% python3 -q
>>> import numpy as np
>>> np.set_printoptions(suppress=True, linewidth=120)
>>> rnd = lambda a: np.round(a, 2) + 0
>>> E = np.loadtxt("run7.csv", delimiter=",")
>>> rnd(E)
array([[-0.02,  0.31,  0.28,  0.19, -0.12, -0.08, -0.13, -0.31,  0.18, -0.51,  0.32,  0.42],
       [-0.16, -0.1 ,  0.34, -0.64, -0.26,  0.04, -0.06,  0.1 ,  0.06,  0.38,  0.41,  0.13],
       [-0.36,  0.23, -0.44,  0.06, -0.24,  0.1 , -0.24, -0.05,  0.31,  0.26, -0.27, -0.04],
       [ 0.06,  0.33,  0.03, -0.04,  0.65,  0.44,  0.08,  0.3 ,  0.03,  0.01,  0.24, -0.12],
       [-0.22,  0.05,  0.73,  0.12,  0.03,  0.03, -0.09,  0.08, -0.14,  0.06, -0.56, -0.11],
       [ 0.04, -0.44,  0.  , -0.13,  0.15, -0.11, -0.65,  0.17,  0.19, -0.36,  0.06, -0.33],
       [-0.7 , -0.11, -0.11,  0.09,  0.27, -0.1 , -0.09,  0.31, -0.1 , -0.07,  0.05,  0.45],
       [ 0.08, -0.29,  0.2 ,  0.44, -0.03,  0.42, -0.07, -0.01,  0.57,  0.29,  0.11,  0.14],
       [-0.04,  0.39,  0.02,  0.2 , -0.11,  0.14, -0.57, -0.13, -0.4 ,  0.22,  0.27, -0.2 ],
       [ 0.24,  0.41,  0.02, -0.04, -0.32, -0.11, -0.07,  0.71,  0.24, -0.14, -0.12,  0.08],
       [ 0.34,  0.08, -0.09, -0.36,  0.29,  0.1 , -0.35, -0.22,  0.02,  0.11, -0.4 ,  0.53],
       [-0.28,  0.08, -0.04, -0.35, -0.19,  0.58,  0.11, -0.18,  0.1 , -0.46, -0.15, -0.19],
       [ 0.18, -0.33, -0.11,  0.15, -0.32,  0.46, -0.05,  0.26, -0.5 , -0.12, -0.02,  0.29]])
>>> vec = np.array([2, 1, 1, 0, 2, 2, 2, 2, 1, 0, 1, 2])
>>> target = E @ vec
>>> try:
...     np.linalg.solve(E, target)
... except np.linalg.LinAlgError as e:
...     print(repr(e))
... 
LinAlgError('Last 2 dimensions of the array must be square')
>>> rnd(np.linalg.solve(E.T @ E, E.T @ target))
array([2., 1., 1., 0., 2., 2., 2., 2., 1., 0., 1., 2.])
>>> rnd(np.linalg.lstsq(E, target)[0])
array([2., 1., 1., 0., 2., 2., 2., 2., 1., 0., 1., 2.])
>>> rnd(np.linalg.pinv(E) @ E)
array([[1., 0., 0., 0., 0., 0., 0., 0., 0., 0., 0., 0.],
       [0., 1., 0., 0., 0., 0., 0., 0., 0., 0., 0., 0.],
       [0., 0., 1., 0., 0., 0., 0., 0., 0., 0., 0., 0.],
       [0., 0., 0., 1., 0., 0., 0., 0., 0., 0., 0., 0.],
       [0., 0., 0., 0., 1., 0., 0., 0., 0., 0., 0., 0.],
       [0., 0., 0., 0., 0., 1., 0., 0., 0., 0., 0., 0.],
       [0., 0., 0., 0., 0., 0., 1., 0., 0., 0., 0., 0.],
       [0., 0., 0., 0., 0., 0., 0., 1., 0., 0., 0., 0.],
       [0., 0., 0., 0., 0., 0., 0., 0., 1., 0., 0., 0.],
       [0., 0., 0., 0., 0., 0., 0., 0., 0., 1., 0., 0.],
       [0., 0., 0., 0., 0., 0., 0., 0., 0., 0., 1., 0.],
       [0., 0., 0., 0., 0., 0., 0., 0., 0., 0., 0., 1.]])
>>> rng = np.random.default_rng(53)
>>> target = target + 0.1 * rng.normal(size=13)
>>> rnd(target)
array([ 0.6 ,  0.21, -1.76,  3.36, -0.62, -1.63,  0.12,  1.77, -1.39,  1.66,  0.96, -0.25,  0.73])
>>> b, *_ = np.linalg.lstsq(E, target)
>>> rnd(b)
array([ 1.91,  0.97,  0.86,  0.14,  1.91,  2.06,  1.87,  2.02,  1.04, -0.02,  1.05,  2.04])
>>> b.round()
array([ 2.,  1.,  1.,  0.,  2.,  2.,  2.,  2.,  1., -0.,  1.,  2.])
